In [1]: import numpy as np

In [2]: np.set_printoptions(precision=3, suppress=True, linewidth=120)

In [3]: rng = np.random.default_rng(85)

In [4]: K = np.eye(8, dtype=int)[rng.permutation(8)]

In [5]: print(K)
[[0 0 0 0 1 0 0 0]
 [0 0 1 0 0 0 0 0]
 [0 0 0 0 0 0 1 0]
 [0 0 0 1 0 0 0 0]
 [1 0 0 0 0 0 0 0]
 [0 1 0 0 0 0 0 0]
 [0 0 0 0 0 1 0 0]
 [0 0 0 0 0 0 0 1]]

In [6]: x = np.array([0, 3, 1, 0, 8, 0, 3, 5])

In [7]: print(round(np.linalg.det(K), 3))
1.0

In [8]: print(round(float(np.linalg.norm(x)), 3), np.round(np.linalg.norm(K @ x), 3))
10.392 10.392

In [9]: print(np.abs(np.linalg.eigvals(K)))
[1. 1. 1. 1. 1. 1. 1. 1.]

In [10]: print(8 - np.linalg.matrix_rank(K - np.eye(8), tol=1e-8))
4

In [11]: print(K.T @ (K @ x))
[0 3 1 0 8 0 3 5]

In [12]: Uu, sigma, Vt = np.linalg.svd(K, full_matrices=False)

In [13]: print(np.allclose(Uu * sigma @ Vt, K))
True

In [14]: print((sigma > 1e-8).sum())
8

In [15]: print(sigma / sigma[0])
[1. 1. 1. 1. 1. 1. 1. 1.]

In [16]: print(Vt @ Vt.T)
[[1. 0. 0. 0. 0. 0. 0. 0.]
 [0. 1. 0. 0. 0. 0. 0. 0.]
 [0. 0. 1. 0. 0. 0. 0. 0.]
 [0. 0. 0. 1. 0. 0. 0. 0.]
 [0. 0. 0. 0. 1. 0. 0. 0.]
 [0. 0. 0. 0. 0. 1. 0. 0.]
 [0. 0. 0. 0. 0. 0. 1. 0.]
 [0. 0. 0. 0. 0. 0. 0. 1.]]

In [17]: print(sigma)
[1. 1. 1. 1. 1. 1. 1. 1.]

In [18]: print(round(float(np.sqrt((sigma ** 2).sum())), 3), round(np.linalg.norm(K), 3))
2.828 2.828

In [19]: idx = rng.permutation(8)

In [20]: print(idx)
[5 4 6 0 1 2 3 7]

In [21]: A2 = K[idx][:, idx]

In [22]: print(round(float(np.linalg.det(A2)), 3), round(float(np.linalg.det(K[idx])), 3))
1.0 -1.0

In [23]: print(np.sort(np.abs(np.linalg.eigvals(A2))))
[1. 1. 1. 1. 1. 1. 1. 1.]

In [24]: f, v = K[7], K[2]

In [25]: print(f @ f)
1

In [26]: p = (f @ v) / (f @ f) * f

In [27]: print(np.linalg.matrix_rank(np.outer(f, v)))
1

In [28]: print((v - p) @ f)
0.0

In [29]: A2 = np.array([[-6, 0], [-8, -5], [4, 1], [-8, 0], [9, -7], [5, -7]])

In [30]: data = np.block([[np.zeros((6, 6)), A2], [A2.T, np.zeros((2, 2))]])

In [31]: print(data)
[[ 0.  0.  0.  0.  0.  0. -6.  0.]
 [ 0.  0.  0.  0.  0.  0. -8. -5.]
 [ 0.  0.  0.  0.  0.  0.  4.  1.]
 [ 0.  0.  0.  0.  0.  0. -8.  0.]
 [ 0.  0.  0.  0.  0.  0.  9. -7.]
 [ 0.  0.  0.  0.  0.  0.  5. -7.]
 [-6. -8.  4. -8.  9.  5.  0.  0.]
 [ 0. -5.  1.  0. -7. -7.  0.  0.]]

In [32]: print(round(float(np.linalg.norm(data, 1)), 3), round(float(np.linalg.norm(data, np.inf)), 3))
40.0 40.0

In [33]: print(round(float(np.linalg.norm(data, 2)), 3))
17.388

In [34]: print(np.linalg.norm(data, axis=1).argmax())
6

In [35]: print(data[3] @ data[4])
-72.0

In [36]: print(np.round(np.linalg.norm(data[3] - data[4]), 3))
18.385

In [37]: print(np.linalg.norm(data, axis=1))
[ 6.     9.434  4.123  8.    11.402  8.602 16.912 11.136]
